$ python3 -q
>>> import numpy as np
>>> import numpy.linalg as la
>>> np.set_printoptions(precision=3, suppress=True, linewidth=100, sign=" ")
>>> arr = np.load("sample3.npy")
>>> arr
array([[ 1,  0,  0],
       [-4,  1,  0],
       [-3,  9,  1]])
>>> # triangular, det is the product of the diagonal
>>> Q, r_ = la.qr(arr)
>>> np.allclose(r_.T @ r_, arr.T @ arr)
True
>>> round(float(np.trace(Q @ Q.T)), 3)
3.0
>>> np.abs(np.diag(r_))
array([ 5.099,  6.711,  0.029])
>>> r_
array([[-5.099,  6.08 ,  0.588],
       [ 0.   ,  6.711,  0.808],
       [ 0.   ,  0.   , -0.029]])
>>> W0 = np.load("run9.npy")
>>> W0
array([[-1.,  1.,  1.],
       [ 1., -1.,  1.],
       [ 1.,  1., -1.]])
>>> P = np.triu(np.array([[-7, -2, -8], [-6, -9, 0], [-2, 3, -2]]), 1) + np.eye(3)
>>> A2 = P @ W0 @ la.inv(P)
>>> np.round(la.det(A2), 3)
np.float64(4.0)
>>> A2
array([[-11., -27., -81.],
       [  1.,   1.,   9.],
       [  1.,   3.,   7.]])
>>> np.trace(A2), np.trace(W0)
(np.float64(-3.0), np.float64(-3.0))
>>> f, v = W0[2], W0[0]
>>> f @ f
np.float64(3.0)
>>> p = (f @ v) / (f @ f) * f
>>> round((v - p) @ f, 3)
np.float64(-0.0)
>>> round(la.norm(f + v) ** 2 + la.norm(f - v) ** 2, 3)
np.float64(12.0)
>>> v - p
array([-0.667,  1.333,  0.667])
>>> la.matrix_rank(np.outer(f, v))
np.int64(1)
>>> A2 = arr / la.norm(arr, axis=1, keepdims=True)
>>> gram = A2 @ A2.T
>>> np.argwhere(np.triu(np.abs(gram) > 0.95, 1))
array([[ 0,  1]])
>>> gram
array([[ 1.   , -0.97 , -0.314],
       [-0.97 ,  1.   ,  0.534],
       [-0.314,  0.534,  1.   ]])
>>> round(np.degrees(np.arccos(np.clip(gram[0, 2], -1, 1))), 3)
np.float64(108.33)
>>> th = np.radians(36)
>>> r_ = np.eye(3)
>>> r_[0, 0] = r_[1, 1] = np.cos(th)
>>> r_[0, 1], r_[1, 0] = -np.sin(th), np.sin(th)
>>> r_
array([[ 0.809, -0.588,  0.   ],
       [ 0.588,  0.809,  0.   ],
       [ 0.   ,  0.   ,  1.   ]])
>>> A2 = W0 @ r_.T
>>> A2
array([[-1.397,  0.221,  1.   ],
       [ 1.397, -0.221,  1.   ],
       [ 0.221,  1.397, -1.   ]])
>>> np.abs(A2 - W0).max(axis=0)
array([ 0.779,  0.779,  0.   ])
>>> data = np.loadtxt("a.csv", delimiter=",")
>>> data
array([[ 1.323,  0.807, -4.087],
       [-2.685, -1.448,  0.935],
       [-1.289, -0.355, -2.035],
       [ 5.681,  1.865,  3.446],
       [-3.761, -3.379,  4.813],
       [-1.669, -1.321,  0.12 ],
       [ 0.883, -0.162, -3.091],
       [ 3.726, -0.593, -1.383],
       [ 5.217,  5.663,  2.431],
       [-2.008, -1.646, -6.942],
       [ 7.147,  3.499,  1.192],
       [-4.345, -3.634, -0.007],
       [-2.642, -0.677, -1.106],
       [ 1.64 ,  2.697, -3.595],
       [ 3.504,  3.146, -1.079],
       [ 1.738, -1.099,  1.85 ],
       [ 2.584,  2.315, -2.545],
       [-5.035, -2.884,  2.323],
       [ 8.675,  5.721, -1.191],
       [ 5.056,  3.831,  0.881],
       [ 5.24 ,  2.677, -1.341],
       [ 5.185,  4.599,  0.337],
       [ 8.579,  4.78 ,  0.935],
       [-4.553, -5.911,  0.716],
       [ 2.21 ,  0.892,  2.701],
       [ 2.58 ,  0.899, -0.888]])
>>> vals, V = la.eig(arr)
>>> np.prod(vals)
np.float64(1.0)
>>> np.sort(la.eigvals(la.inv(arr)))
array([ 1.,  1.,  1.])
>>> Q, V = la.qr(data[:, :1])[0], la.qr(data[:, 1:])[0]
>>> sv = la.svd(Q.T @ V, compute_uv=False)
>>> sv
array([ 0.909])
>>> gram = np.cov(data, rowvar=False)
>>> np.round(np.corrcoef(data[:, 0], data[:, 1])[0, 1], 3)
np.float64(0.906)
>>> np.argsort(-data.std(axis=0).round(6), kind="stable")
array([ 0,  1,  2])
>>> gram
array([[16.907, 11.344,  0.387],
       [11.344,  9.277, -0.346],
       [ 0.387, -0.346,  6.651]])
>>> cen = data - data.mean(axis=0)
>>> V = la.svd(cen)[2][:2]
>>> A2 = cen - cen @ V.T @ V
>>> A2.std(axis=0)
array([ 0.592,  0.823,  0.092])
>>> np.round(np.cov(cen @ V.T, rowvar=False), 3) + 0
array([[ 25.061,   0.   ],
       [  0.   ,   6.696]])
>>> labels = data[:, 1] > np.median(data[:, 1])
>>> f = data[labels].mean(axis=0) - data[~labels].mean(axis=0)
>>> round((((data - data.mean(axis=0)) @ f > 0) == labels).mean(), 3)
np.float64(0.962)
>>> f
array([ 6.432,  4.991,  0.706])
>>> J = np.load("test3.npy")
>>> J
array([[-2. , -0.3,  1.4],
       [ 8.5, -0.2,  0.5],
       [11.5,  1.7, -0.1]])
>>> # column 0 is much longer than the rest
>>> P = np.triu(np.array([[-2, -1, 1], [-1, -1, -1], [-3, -1, 2]]), 1) + np.eye(3)
>>> A2 = P @ J @ la.inv(P)
>>> np.poly(A2)
array([  1.  ,   2.3 , -13.78, -23.13])
>>> np.round(np.trace(A2), 3), round(np.trace(J), 3)
(np.float64(-2.3), np.float64(-2.3))
>>> P @ J - J @ P
array([[  3. ,  -0.1,   1.1],
       [-11.5,   6.8,  -8.6],
       [  0. ,  11.5,  -9.8]])
>>> la.matrix_rank(A2)
np.int64(3)
